% ipython --no-banner

In [1]: import numpy as np

In [2]: np.set_printoptions(suppress=True, linewidth=200)

In [3]: Z = np.array([[1, 0, 3, 3, 3], [0, 0, 3, 1, 3], [0, 1, 2, 3, 0]])

In [4]: E = np.repeat(Z, 23 // 3, axis=0)

In [5]: rng = np.random.default_rng(573404)

In [6]: E = E + 0.02 * rng.normal(size=E.shape)

In [7]: print(E.round(3))
[[ 0.972  0.037  2.995  2.99   2.984]
 [ 1.022 -0.002  3.004  3.017  3.002]
 [ 0.972  0.006  2.977  3.006  2.977]
 [ 0.986  0.003  2.983  2.99   2.975]
 [ 0.963  0.008  3.007  3.003  3.004]
 [ 1.007 -0.023  2.978  2.992  2.979]
 [ 1.008 -0.039  3.015  3.008  2.983]
 [-0.026 -0.041  2.943  0.99   3.018]
 [ 0.022 -0.004  2.997  1.025  3.009]
 [-0.02   0.021  2.985  1.01   3.001]
 [ 0.012 -0.007  3.018  0.993  2.994]
 [-0.005  0.008  3.013  0.959  3.022]
 [ 0.024  0.009  2.975  1.002  3.009]
 [ 0.018  0.029  3.001  1.022  2.969]
 [-0.02   0.994  1.985  3.024 -0.02 ]
 [ 0.025  0.982  2.024  2.97   0.02 ]
 [-0.002  0.984  1.985  3.008 -0.009]
 [ 0.007  0.979  2.009  2.986 -0.003]
 [ 0.007  1.02   2.012  2.982 -0.024]
 [-0.004  1.002  1.99   2.97   0.04 ]
 [ 0.006  0.982  2.021  2.95  -0.012]]

In [8]: blk = np.stack([E, -3 * E, E[::-1]])

In [9]: print(np.linalg.matrix_rank(blk.reshape(3, -1)))
2

In [10]: blk.shape
Out[10]: (3, 21, 5)

In [11]: print((blk @ E.T).shape)
(3, 21, 21)

In [12]: print(np.linalg.matrix_rank(blk))
[5 5 5]

In [13]: z = rng.integers(0, 2, 5)

In [14]: J = (z[:, None] == z) * -2 + np.eye(5)

In [15]: print(J)
[[-1.  0.  0. -2. -2.]
 [ 0. -1. -2.  0.  0.]
 [ 0. -2. -1.  0.  0.]
 [-2.  0.  0. -1. -2.]
 [-2.  0.  0. -2. -1.]]

In [16]: # symmetric

In [17]: A2 = J / np.sqrt((J ** 2).mean(axis=1, keepdims=True))

In [18]: print(J - J.mean(axis=1, keepdims=True))
[[ 0.   1.   1.  -1.  -1. ]
 [ 0.6 -0.4 -1.4  0.6  0.6]
 [ 0.6 -1.4 -0.4  0.6  0.6]
 [-1.   1.   1.   0.  -1. ]
 [-1.   1.   1.  -1.   0. ]]

In [19]: np.linalg.matrix_rank(J - J.mean(axis=1, keepdims=True))
Out[19]: np.int64(4)

In [20]: np.linalg.matrix_rank(A2) == np.linalg.matrix_rank(J)
Out[20]: np.True_

In [21]: A2 = np.linalg.invert(J)
Traceback (most recent call last):
  Cell In[21], line 1
    A2 = np.linalg.invert(J)
AttributeError: module 'numpy.linalg' has no attribute 'invert'


In [22]: A2 = np.linalg.inv(J)

In [23]: np.round(np.linalg.det(J) * A2, 3)
Out[23]: 
array([[  9.,  -0.,  -0.,  -6.,  -6.],
       [ -0.,   5., -10.,  -0.,  -0.],
       [ -0., -10.,   5.,  -0.,  -0.],
       [ -6.,  -0.,  -0.,   9.,  -6.],
       [ -6.,   0.,   0.,  -6.,   9.]])

In [24]: np.round(np.linalg.inv(A2), 3)
Out[24]: 
array([[-1.,  0.,  0., -2., -2.],
       [-0., -1., -2., -0., -0.],
       [-0., -2., -1., -0., -0.],
       [-2., -0., -0., -1., -2.],
       [-2., -0., -0., -2., -1.]])

In [25]: print(np.round(np.linalg.cond(J), 3))
5.0

In [26]: round(float(np.linalg.slogdet(J)[0]), 3)
Out[26]: 1.0

In [27]: data = np.load("out3.npy")

In [28]: print(data)
[[-3.  0.  0.  0.]
 [ 0.  1.  2. -4.]
 [ 0.  2. -2. -2.]
 [ 0. -4. -2.  1.]]

In [29]: # 2 blocks once reordered

In [30]: ev, vecs = np.linalg.eig(data)

In [31]: ev.round(3)
Out[31]: array([-3.,  6., -3., -3.])

In [32]: np.round(np.sort(np.linalg.eigvals(data.T)), 3)
Out[32]: array([-3., -3., -3.,  6.])

In [33]: np.round(np.sort(np.linalg.eigvals(data @ data)), 3)
Out[33]: array([ 9.,  9.,  9., 36.])

In [34]: np.round(data @ vecs[:, 0] - ev[0] * vecs[:, 0], 3) + 0
Out[34]: array([0., 0., 0., 0.])

In [35]: (data != 0).astype(int)
Out[35]: 
array([[1, 0, 0, 0],
       [0, 1, 1, 1],
       [0, 1, 1, 1],
       [0, 1, 1, 1]])

In [36]: (np.linalg.matrix_power((data != 0) + (data.T != 0) + np.eye(4), 4) > 0).astype(int)
Out[36]: 
array([[1, 0, 0, 0],
       [0, 1, 1, 1],
       [0, 1, 1, 1],
       [0, 1, 1, 1]])

In [37]: print(np.round(np.sort(np.linalg.eigvals(data).real), 3))
[-3. -3. -3.  6.]

In [38]: data @ data
Out[38]: 
array([[  9.,   0.,   0.,   0.],
       [  0.,  21.,   6., -12.],
       [  0.,   6.,  12.,  -6.],
       [  0., -12.,  -6.,  21.]])

In [39]: z = rng.permutation(4)

In [40]: print(z)
[1 2 0 3]

In [41]: A2 = data[z][:, z]

In [42]: round(np.linalg.det(A2), 3), round(np.linalg.det(data[z]), 3)
Out[42]: (np.float64(-162.0), np.float64(-162.0))

In [43]: print(np.allclose(A2, data))
False

In [44]: np.diag(A2)
Out[44]: array([ 1., -2., -3.,  1.])

In [45]: A2
Out[45]: 
array([[ 1.,  2.,  0., -4.],
       [ 2., -2.,  0., -2.],
       [ 0.,  0., -3.,  0.],
       [-4., -2.,  0.,  1.]])

In [46]: print(np.round(np.sort(np.abs(np.linalg.eigvals(A2))), 3))
[3. 3. 3. 6.]

In [47]: print(np.trace(A2))
-3.0

In [48]: gram = data.T @ data

In [49]: print(np.allclose(gram, gram.T))
True

In [50]: hat = np.triu(np.array([[1, 1, -3, -4], [1, -4, -3, -5], [-1, -3, 1, -5], [-2, 4, -1, 4]]), 1) + np.eye(4)

In [51]: A2 = hat @ data @ np.linalg.inv(hat)

In [52]: np.trace(A2), np.trace(data)
Out[52]: (np.float64(-3.0), np.float64(-3.0))

In [53]: np.round(np.linalg.det(A2), 3)
Out[53]: np.float64(-162.0)

In [54]: np.linalg.matrix_rank(A2)
Out[54]: np.int64(4)

In [55]: np.round(np.poly(A2), 3)
Out[55]: array([   1.,    3.,  -27., -135., -162.])

In [56]: M = np.load("block6.npy")

In [57]: M
Out[57]: 
array([[ 1.,  4., -1.],
       [ 1.,  4., -1.],
       [-4.,  4.,  4.]])

In [58]: np.einsum("ii->", M)
Out[58]: np.float64(9.0)

In [59]: round(np.linalg.eigvals(M).sum().real, 3)
Out[59]: np.float64(9.0)

In [60]: np.einsum("ij,ji->", M, M)
Out[60]: np.float64(41.0)

In [61]: print(np.round(np.poly(M), 3) + 0)
[ 1. -9. 20.  0.]

In [62]: round(float(np.linalg.det(2 * M)), 3), round(float(np.linalg.det(M)), 3)
Out[62]: (0.0, 0.0)

In [63]: hat = np.triu(np.array([[3, 0, 3], [1, 1, 3], [2, 8, 6]]), 1) + np.eye(3)

In [64]: A2 = hat @ M @ np.linalg.inv(hat)

In [65]: np.linalg.matrix_rank(A2)
Out[65]: np.int64(2)

In [66]: A2 = np.array([[3, 3, 2], [-1, 1, 1], [-2, 0, 0]])

In [67]: np.einsum("ik,kj->ij", M, A2)
Out[67]: 
array([[  1.,   7.,   6.],
       [  1.,   7.,   6.],
       [-24.,  -8.,  -4.]])

In [68]: np.linalg.matrix_rank(np.vstack([M, A2.T]))
Out[68]: np.int64(3)

In [69]: print(M @ A2)
[[  1.   7.   6.]
 [  1.   7.   6.]
 [-24.  -8.  -4.]]

In [70]: round(np.linalg.norm(M[1], 1), 3), np.round(np.linalg.norm(M[1], np.inf), 3)
Out[70]: (np.float64(6.0), np.float64(4.0))

In [71]: round(float(np.linalg.norm(M[1] - M[0])), 3)
Out[71]: 0.0

In [72]: np.linalg.norm(M, axis=1).argmax()
Out[72]: np.int64(2)

In [73]: round(np.linalg.norm(M, 1), 3), np.round(np.linalg.norm(M, np.inf), 3)
Out[73]: (np.float64(12.0), np.float64(12.0))

In [74]: round(float(np.linalg.norm(M, 2)), 3)
Out[74]: 7.403

In [75]: M[1] @ M[0]
Out[75]: np.float64(18.0)

In [76]: W1 = np.array([[4, -2], [1, -1], [-4, -3]])

In [77]: beta = np.array([0, 0])

In [78]: act = np.maximum(M @ W1 + beta, 0)

In [79]: np.round((act > 0).mean(axis=0), 3)
Out[79]: array([0.667, 0.   ])

In [80]: act
Out[80]: 
array([[12.,  0.],
       [12.,  0.],
       [ 0.,  0.]])

In [81]: (act > 0).astype(int)
Out[81]: 
array([[1, 0],
       [1, 0],
       [0, 0]])

In [82]: Z = np.array([[0, 0], [-2, 0]])

In [83]: act @ Z
Out[83]: 
array([[0., 0.],
       [0., 0.],
       [0., 0.]])

In [84]: print(W1 @ Z)
[[4 0]
 [2 0]
 [6 0]]

In [85]: arr = np.array([[-4, 2, -5, 4, 3, -4],
    ...:     [-4, -4, 2, -5, 4, 3],
    ...:     [3, -4, -4, 2, -5, 4],
    ...:     [4, 3, -4, -4, 2, -5],
    ...:     [-5, 4, 3, -4, -4, 2],
    ...:     [2, -5, 4, 3, -4, -4]])

In [86]: A2 = arr + rng.integers(-2, 3, (6, 5)) @ rng.integers(-2, 3, (5, 6))

In [87]: print(A2)
[[-10  -2 -11   2  -1  -8]
 [ -2  -2   4  -9  12   3]
 [ -5 -10 -10   1 -10  -4]
 [  4   4  -4  -6   3  -7]
 [-12   0  -6  -5  -8   0]
 [ -1  -7   2   3  -3  -8]]

In [88]: np.abs(A2 - arr).sum(axis=1)
Out[88]: array([26, 18, 34,  6, 27, 12])

In [89]: np.round(np.linalg.svd(A2 - arr, compute_uv=False), 3) + 0
Out[89]: array([23.328,  8.703,  5.081,  2.408,  1.199,  0.   ])

In [90]: np.linalg.matrix_rank(A2 - arr, tol=1e-8)
Out[90]: np.int64(5)

In [91]: Q, vecs = np.linalg.qr(arr[:, :5])[0], np.linalg.qr(arr[:, 5:])[0]

In [92]: sigma = np.linalg.svd(Q.T @ vecs, compute_uv=False)

In [93]: (sigma > 0.9).sum()
Out[93]: np.int64(0)

In [94]: A2 = arr / np.sqrt((arr ** 2).mean(axis=1, keepdims=True))

In [95]: A2[2].round(3)
Out[95]: array([ 0.792, -1.057, -1.057,  0.528, -1.321,  1.057])

In [96]: gram = arr.T @ arr

In [97]: np.round(np.linalg.svd(arr, compute_uv=False) ** 2, 3)
Out[97]: array([151., 151.,  67.,  67.,  64.,  16.])

In [98]: gram
Out[98]: 
array([[ 86, -22, -23,  20, -23, -22],
       [-22,  86, -22, -23,  20, -23],
       [-23, -22,  86, -22, -23,  20],
       [ 20, -23, -22,  86, -22, -23],
       [-23,  20, -23, -22,  86, -22],
       [-22, -23,  20, -23, -22,  86]])

In [99]: print(np.trace(arr))
-24

In [100]: np.round(np.linalg.det(arr), 3)
Out[100]: np.float64(323744.0)

In [101]: print(np.linalg.matrix_power(arr, 3))
[[-534 -420  501  -70 -255  714]
 [ 714 -534 -420  501  -70 -255]
 [-255  714 -534 -420  501  -70]
 [ -70 -255  714 -534 -420  501]
 [ 501  -70 -255  714 -534 -420]
 [-420  501  -70 -255  714 -534]]

In [102]: arr @ arr
Out[102]: 
array([[-14,  48,  21, -76,  33,   4],
       [  4, -14,  48,  21, -76,  33],
       [ 33,   4, -14,  48,  21, -76],
       [-76,  33,   4, -14,  48,  21],
       [ 21, -76,  33,   4, -14,  48],
       [ 48,  21, -76,  33,   4, -14]])

In [103]: np.round(np.sort(np.abs(np.linalg.eigvals(arr))), 3)
Out[103]: array([ 4.   ,  8.   ,  8.185,  8.185, 12.288, 12.288])

In [104]: F = np.load("mat.npy")

In [105]: F
Out[105]: 
array([[ 0,  1,  0],
       [-1,  0, -1],
       [ 0,  1,  0]])

In [106]: # rows and columns are dependent

In [107]: np.linalg.lstsq(F[:-1].T, F[-1])[2]
Out[107]: np.int32(2)

In [108]: np.round(F @ np.linalg.pinv(F) @ F, 3)
Out[108]: 
array([[ 0.,  1.,  0.],
       [-1.,  0., -1.],
       [ 0.,  1.,  0.]])

In [109]: print(np.unique(F.round(6), axis=0).shape)
(2, 3)

In [110]: ev, vecs = np.linalg.eigvalsh(J)
Traceback (most recent call last):
  Cell In[110], line 1
    ev, vecs = np.linalg.eigvalsh(J)
ValueError: too many values to unpack (expected 2)


In [111]: ev, vecs = np.linalg.eigh(J)

In [112]: np.round(vecs.T @ vecs, 3) + 0
Out[112]: 
array([[1., 0., 0., 0., 0.],
       [0., 1., 0., 0., 0.],
       [0., 0., 1., 0., 0.],
       [0., 0., 0., 1., 0.],
       [0., 0., 0., 0., 1.]])
